$ python -q
>>> import numpy as np
>>> import numpy.linalg as la
>>> np.set_printoptions(precision=1, suppress=True, linewidth=120, sign=" ")
>>> def rd(a):
...     return np.round(a, 1) + 0
... 
>>> Q, _ = la.qr(np.array([[0.5, -2.0, 1.2, 0.2],
...     [-0.3, -1.0, -0.5, 0.6],
...     [0.2, 1.1, -0.5, -1.2],
...     [-1.2, -0.6, -1.7, -1.1]]))
>>> V, _ = la.qr(np.array([[0.3, -1.2, -1.3], [0.0, 1.0, 0.8], [0.5, 0.7, -1.1]]))
>>> sv = 10 * 0.5 ** np.arange(3)
>>> arr = Q[:, :3] * sv @ V[:3]
>>> print(rd(arr))
[[ 2.3  0.   5. ]
 [ 0.   3.2  0. ]
 [ 2.5 -1.4 -1.6]
 [-4.4  6.8 -3.8]]
>>> hat = arr @ la.solve(arr.T @ arr, arr.T)
>>> print(rd(np.trace(hat)))
3.0
>>> print(rd((np.eye(4) - hat) @ arr))
[[ 0.  0.  0.]
 [ 0.  0.  0.]
 [ 0.  0.  0.]
 [ 0.  0.  0.]]
>>> print(rd(hat @ arr[:, 2]))
[ 5.   0.  -1.6 -3.8]
>>> print(rd(la.eigvalsh(hat)))
[ 0.  1.  1.  1.]
>>> print(rd(hat))
[[ 0.8  0.3 -0.1 -0.2]
 [ 0.3  0.5  0.2  0.3]
 [-0.1  0.2  0.9 -0.1]
 [-0.2  0.3 -0.1  0.8]]
>>> ev, V = la.eigh(hat)
>>> x0 = np.array([0, 0, 0, 0])
>>> print(rd(la.eigvalsh(hat[1:, 1:])))
[ 0.2  1.   1. ]
>>> print(rd(V * np.abs(ev) @ V.T))
[[ 0.8  0.3 -0.1 -0.2]
 [ 0.3  0.5  0.2  0.3]
 [-0.1  0.2  0.9 -0.1]
 [-0.2  0.3 -0.1  0.8]]
>>> print(rd(V * np.maximum(ev, 0) @ V.T))
[[ 0.8  0.3 -0.1 -0.2]
 [ 0.3  0.5  0.2  0.3]
 [-0.1  0.2  0.9 -0.1]
 [-0.2  0.3 -0.1  0.8]]
>>> A = np.loadtxt("sample18.csv", delimiter=",")
>>> print(A)
[[ 6. -4.  2. -6.]
 [-6.  4. -2.  6.]
 [-6.  2. -2.  4.]
 [ 6. -6.  2. -8.]]
>>> U, sv, Vh = la.svd(A)
>>> V = Vh[:(sv > 1e-8).sum()]
>>> rng = np.random.default_rng(471443)
>>> x0 = A[0] + 4 * A[3] + rng.integers(2) * np.eye(4)[2]
>>> print(x0)
[ 30. -28.  10. -38.]
>>> print(np.allclose(V.T @ V @ x0, x0))
True
>>> print(rd(V.T @ V))
[[ 0.9  0.1  0.3 -0.1]
 [ 0.1  0.5  0.   0.5]
 [ 0.3  0.   0.1  0. ]
 [-0.1  0.5  0.   0.5]]
>>> print(rd(np.diag(V.T @ V)))
[ 0.9  0.5  0.1  0.5]
>>> gram = A.T @ A
>>> print(rd(la.svd(A, compute_uv=False) ** 2))
[ 376.9    7.1    0.     0. ]
>>> print(np.trace(gram), (A ** 2).sum())
384.0 384.0
>>> print(np.allclose(gram, gram.T))
True
>>> print(rd(la.eigvalsh(gram)[::-1]))
[ 376.9    7.1    0.     0. ]
>>> th = np.radians(30)
>>> r_ = np.eye(4)
>>> r_[3, 3] = r_[0, 0] = np.cos(th)
>>> r_[3, 0], r_[0, 3] = -np.sin(th), np.sin(th)
>>> print(rd(r_))
[[ 0.9  0.   0.   0.5]
 [ 0.   1.   0.   0. ]
 [ 0.   0.   1.   0. ]
 [-0.5  0.   0.   0.9]]
>>> out = A @ r_.T
>>> print(np.allclose(A @ A.T, out @ out.T))
True
>>> print(np.allclose(la.norm(A, axis=1), la.norm(out, axis=1)))
True
>>> mat = np.loadtxt("block3.csv", delimiter=",")
>>> print(mat)
[[ 2.  1.  2.  3.]
 [ 3.  3. -1.  0.]
 [ 0. -1.  2. -1.]
 [-2. -2.  1.  1.]
 [ 2.  1.  2.  3.]]
>>> print([round(float(x), 1) for x in la.svd(mat, compute_uv=False)[:3]])
[6.5, 4.9, 2.1]
>>> print(rd(la.norm(mat, 2) / la.norm(mat)))
0.8
